$ python3 -q
>>> import numpy as np
>>> from numpy import linalg as LA
>>> np.set_printoptions(suppress=True, linewidth=200)
>>> tidy = lambda a: np.round(a, 4) + 0
>>> J = np.loadtxt("w.csv", delimiter=",")
>>> print(tidy(J))
[[ 1.      0.      0.      0.      0.      0.      0.      0.      0.      0.      0.    ]
 [ 0.      1.      0.      0.      0.      0.      0.      0.      0.      0.      0.    ]
 [ 0.      0.      1.      0.      0.      0.      0.      0.      0.      0.      0.    ]
 [ 0.      0.      0.      1.      0.      0.      0.      0.      0.      0.      0.    ]
 [ 0.      0.      0.      0.      0.7071  0.      0.      0.      0.7071  0.      0.    ]
 [ 0.      0.      0.      0.      0.      1.      0.      0.      0.      0.      0.    ]
 [ 0.      0.      0.      0.      0.      0.      1.      0.      0.      0.      0.    ]
 [ 0.      0.      0.      0.      0.      0.      0.      1.      0.      0.      0.    ]
 [ 0.      0.      0.      0.     -0.7071  0.      0.      0.      0.7071  0.      0.    ]
 [ 0.      0.      0.      0.      0.      0.      0.      0.      0.      1.      0.    ]
 [ 0.      0.      0.      0.      0.      0.      0.      0.      0.      0.      1.    ]]
>>> gram = J.T @ J
>>> print(tidy(gram))
[[1. 0. 0. 0. 0. 0. 0. 0. 0. 0. 0.]
 [0. 1. 0. 0. 0. 0. 0. 0. 0. 0. 0.]
 [0. 0. 1. 0. 0. 0. 0. 0. 0. 0. 0.]
 [0. 0. 0. 1. 0. 0. 0. 0. 0. 0. 0.]
 [0. 0. 0. 0. 1. 0. 0. 0. 0. 0. 0.]
 [0. 0. 0. 0. 0. 1. 0. 0. 0. 0. 0.]
 [0. 0. 0. 0. 0. 0. 1. 0. 0. 0. 0.]
 [0. 0. 0. 0. 0. 0. 0. 1. 0. 0. 0.]
 [0. 0. 0. 0. 0. 0. 0. 0. 1. 0. 0.]
 [0. 0. 0. 0. 0. 0. 0. 0. 0. 1. 0.]
 [0. 0. 0. 0. 0. 0. 0. 0. 0. 0. 1.]]
>>> print(tidy(LA.svd(J, compute_uv=False) ** 2))
[1. 1. 1. 1. 1. 1. 1. 1. 1. 1. 1.]
>>> T = np.stack([J, 2 * J, J[::-1]])
>>> print(np.einsum("bij,cij->bc", T, T))
[[11. 22.  1.]
 [22. 44.  2.]
 [ 1.  2. 11.]]
>>> print(tidy(LA.norm(T, axis=(1, 2))))
[3.3166 6.6332 3.3166]
>>> print(LA.matrix_rank(T))
[11 11 11]
>>> print(LA.matrix_rank(T.reshape(3, -1)))
2
>>> vec = np.array([8, -5, -7, 5, -5, -7, 3, -2, 8, 5, 1])
>>> print(tidy((J * vec).sum(axis=1)))
[ 8.     -5.     -7.      5.      2.1213 -7.      3.     -2.      9.1924  5.      1.    ]
>>> print(tidy(J @ vec))
[ 8.     -5.     -7.      5.      2.1213 -7.      3.     -2.      9.1924  5.      1.    ]
>>> print(tidy(np.einsum("ij,j->i", J, vec)))
[ 8.     -5.     -7.      5.      2.1213 -7.      3.     -2.      9.1924  5.      1.    ]
>>> print((J @ vec).argmax())
8
>>> print(tidy(J * vec))
[[ 8.      0.      0.      0.      0.      0.      0.      0.      0.      0.      0.    ]
 [ 0.     -5.      0.      0.      0.      0.      0.      0.      0.      0.      0.    ]
 [ 0.      0.     -7.      0.      0.      0.      0.      0.      0.      0.      0.    ]
 [ 0.      0.      0.      5.      0.      0.      0.      0.      0.      0.      0.    ]
 [ 0.      0.      0.      0.     -3.5355  0.      0.      0.      5.6569  0.      0.    ]
 [ 0.      0.      0.      0.      0.     -7.      0.      0.      0.      0.      0.    ]
 [ 0.      0.      0.      0.      0.      0.      3.      0.      0.      0.      0.    ]
 [ 0.      0.      0.      0.      0.      0.      0.     -2.      0.      0.      0.    ]
 [ 0.      0.      0.      0.      3.5355  0.      0.      0.      5.6569  0.      0.    ]
 [ 0.      0.      0.      0.      0.      0.      0.      0.      0.      5.      0.    ]
 [ 0.      0.      0.      0.      0.      0.      0.      0.      0.      0.      1.    ]]
>>> print(tidy(J @ J))
[[ 1.  0.  0.  0.  0.  0.  0.  0.  0.  0.  0.]
 [ 0.  1.  0.  0.  0.  0.  0.  0.  0.  0.  0.]
 [ 0.  0.  1.  0.  0.  0.  0.  0.  0.  0.  0.]
 [ 0.  0.  0.  1.  0.  0.  0.  0.  0.  0.  0.]
 [ 0.  0.  0.  0.  0.  0.  0.  0.  1.  0.  0.]
 [ 0.  0.  0.  0.  0.  1.  0.  0.  0.  0.  0.]
 [ 0.  0.  0.  0.  0.  0.  1.  0.  0.  0.  0.]
 [ 0.  0.  0.  0.  0.  0.  0.  1.  0.  0.  0.]
 [ 0.  0.  0.  0. -1.  0.  0.  0.  0.  0.  0.]
 [ 0.  0.  0.  0.  0.  0.  0.  0.  0.  1.  0.]
 [ 0.  0.  0.  0.  0.  0.  0.  0.  0.  0.  1.]]
>>> print((J != 0).astype(int))
[[1 0 0 0 0 0 0 0 0 0 0]
 [0 1 0 0 0 0 0 0 0 0 0]
 [0 0 1 0 0 0 0 0 0 0 0]
 [0 0 0 1 0 0 0 0 0 0 0]
 [0 0 0 0 1 0 0 0 1 0 0]
 [0 0 0 0 0 1 0 0 0 0 0]
 [0 0 0 0 0 0 1 0 0 0 0]
 [0 0 0 0 0 0 0 1 0 0 0]
 [0 0 0 0 1 0 0 0 1 0 0]
 [0 0 0 0 0 0 0 0 0 1 0]
 [0 0 0 0 0 0 0 0 0 0 1]]
>>> print(tidy(np.sort(LA.eigvals(J).real)))
[0.7071 0.7071 1.     1.     1.     1.     1.     1.     1.     1.     1.    ]
>>> vec = np.array([-2, -3, -1, -2, 3, -1, 0, 2, -1, 2, 0])
>>> print(tidy(LA.inv(J)))
[[ 1.      0.      0.      0.      0.      0.      0.      0.      0.      0.      0.    ]
 [ 0.      1.      0.      0.      0.      0.      0.      0.      0.      0.      0.    ]
 [ 0.      0.      1.      0.      0.      0.      0.      0.      0.      0.      0.    ]
 [ 0.      0.      0.      1.      0.      0.      0.      0.      0.      0.      0.    ]
 [ 0.      0.      0.      0.      0.7071  0.      0.      0.     -0.7071  0.      0.    ]
 [ 0.      0.      0.      0.      0.      1.      0.      0.      0.      0.      0.    ]
 [ 0.      0.      0.      0.      0.      0.      1.      0.      0.      0.      0.    ]
 [ 0.      0.      0.      0.      0.      0.      0.      1.      0.      0.      0.    ]
 [ 0.      0.      0.      0.      0.7071  0.      0.      0.      0.7071  0.      0.    ]
 [ 0.      0.      0.      0.      0.      0.      0.      0.      0.      1.      0.    ]
 [ 0.      0.      0.      0.      0.      0.      0.      0.      0.      0.      1.    ]]
>>> print(tidy(LA.det(J)))
1.0
>>> print(tidy(J.T @ (J @ vec)))
[-2. -3. -1. -2.  3. -1.  0.  2. -1.  2.  0.]
>>> print(tidy(LA.norm(vec)), tidy(LA.norm(J @ vec)))
6.0828 6.0828
>>> print(11 - LA.matrix_rank(J - np.eye(11), tol=1e-8))
9
>>> sv = 5 * 0.2 ** np.arange(7)
>>> rng = np.random.default_rng(71)
>>> F = rng.normal(size=(34, 7)) * rng.permutation(sv)
>>> print(tidy(F))
[[ 0.0004  0.0008 -0.1101 -0.0036  2.5125  0.1021  0.0001]
 [-0.0114 -0.0009 -0.3066  0.0296  0.2273 -0.0788  0.0001]
 [ 0.0026 -0.0018  0.5415 -0.017   1.0633  0.0923 -0.0003]
 [ 0.0097 -0.0016  0.8594  0.0257 -0.872   0.244  -0.0002]
 [-0.0109  0.     -0.9356 -0.003   1.343   0.3042 -0.0001]
 [ 0.0008  0.0011  0.7939 -0.0047  4.5301 -0.2002 -0.0002]
 [-0.0055 -0.0005  0.5994  0.0008  4.7595 -0.2707 -0.0002]
 [ 0.006  -0.0002 -0.3699 -0.0771  3.134  -0.2175  0.0001]
 [-0.0082 -0.0009  1.4969 -0.0405 -4.5859 -0.0436 -0.0006]
 [-0.0001  0.     -0.2994 -0.0337 -0.5126 -0.1352 -0.0001]
 [-0.0066  0.0009 -0.4162  0.0368 -4.3476 -0.0602 -0.0002]
 [ 0.0034  0.0018  0.7306  0.0626  2.5129 -0.3107  0.0001]
 [ 0.008   0.0011  0.0702  0.0054  0.5611 -0.3531 -0.0003]
 [ 0.0041  0.0018 -0.7984 -0.0231  1.8306  0.0763 -0.0001]
 [-0.0065  0.0012  0.8726 -0.0564 -7.4193  0.1003  0.    ]
 [-0.0074 -0.0005  0.0997  0.0403  2.6404  0.1152  0.0002]
 [ 0.0009  0.     -0.1174  0.0262 -2.6205 -0.2704  0.0003]
 [ 0.005   0.0037  0.8228 -0.0124 -2.5116  0.3706  0.0003]
 [-0.0118 -0.001  -0.0837  0.0427 -2.9633 -0.4435  0.0002]
 [-0.0116 -0.0005 -1.7417 -0.0215 -0.2666 -0.3734 -0.0003]
 [ 0.0024 -0.0008  0.709  -0.0256 -5.8616 -0.2317  0.0002]
 [ 0.0076  0.0003  0.7738  0.0316 -6.7808 -0.1825  0.    ]
 [ 0.0013  0.0002 -0.1162 -0.0239  0.4504  0.0183 -0.0001]
 [ 0.0047 -0.0004 -0.1051  0.0102 -3.06    0.2983 -0.0003]
 [ 0.0037 -0.0022 -0.1751 -0.0372 -2.7603  0.3294 -0.0001]
 [ 0.0017 -0.0009  1.583   0.1088 -5.2912 -0.3148 -0.0003]
 [ 0.0092 -0.0002 -2.1175 -0.0513  1.001  -0.0331  0.0004]
 [ 0.0012 -0.0006 -0.5983 -0.0301 -5.5172 -0.0499  0.0003]
 [-0.0059 -0.0006  0.1736  0.0493  0.7067  0.0289  0.0002]
 [ 0.0011  0.0002 -0.3703  0.0503  1.0527 -0.1342  0.0002]
 [ 0.0009 -0.0025  0.2305 -0.0273 -1.5377  0.1413  0.0003]
 [ 0.0051  0.0003  1.2677 -0.0422  7.4768  0.1689 -0.0002]
 [-0.0125  0.0001 -0.0631 -0.0349 -3.5858  0.1051  0.0002]
 [-0.0011  0.0007 -0.0321 -0.0557 -5.1081  0.0413 -0.0001]]
>>> # column 4 is much longer than the rest
>>> Xs = F - F.mean(axis=0)
>>> left, sv, VT = LA.svd(Xs, full_matrices=False)
>>> print(tidy(sv ** 2 / (sv ** 2).sum()))
[0.9496 0.0468 0.0035 0.0001 0.     0.     0.    ]
>>> print(tidy(sv))
[20.6717  4.5878  1.2612  0.215   0.0365  0.0069  0.0012]
>>> print((np.sign(left[:, 0]) == np.sign(left[0, 0])).astype(int))
[1 1 1 0 1 1 1 1 0 1 0 1 1 1 0 1 0 0 0 1 0 0 1 0 0 0 1 0 1 1 0 1 0 0]
>>> print(np.searchsorted(np.cumsum(sv ** 2) / (sv ** 2).sum(), 0.9) + 1)
1
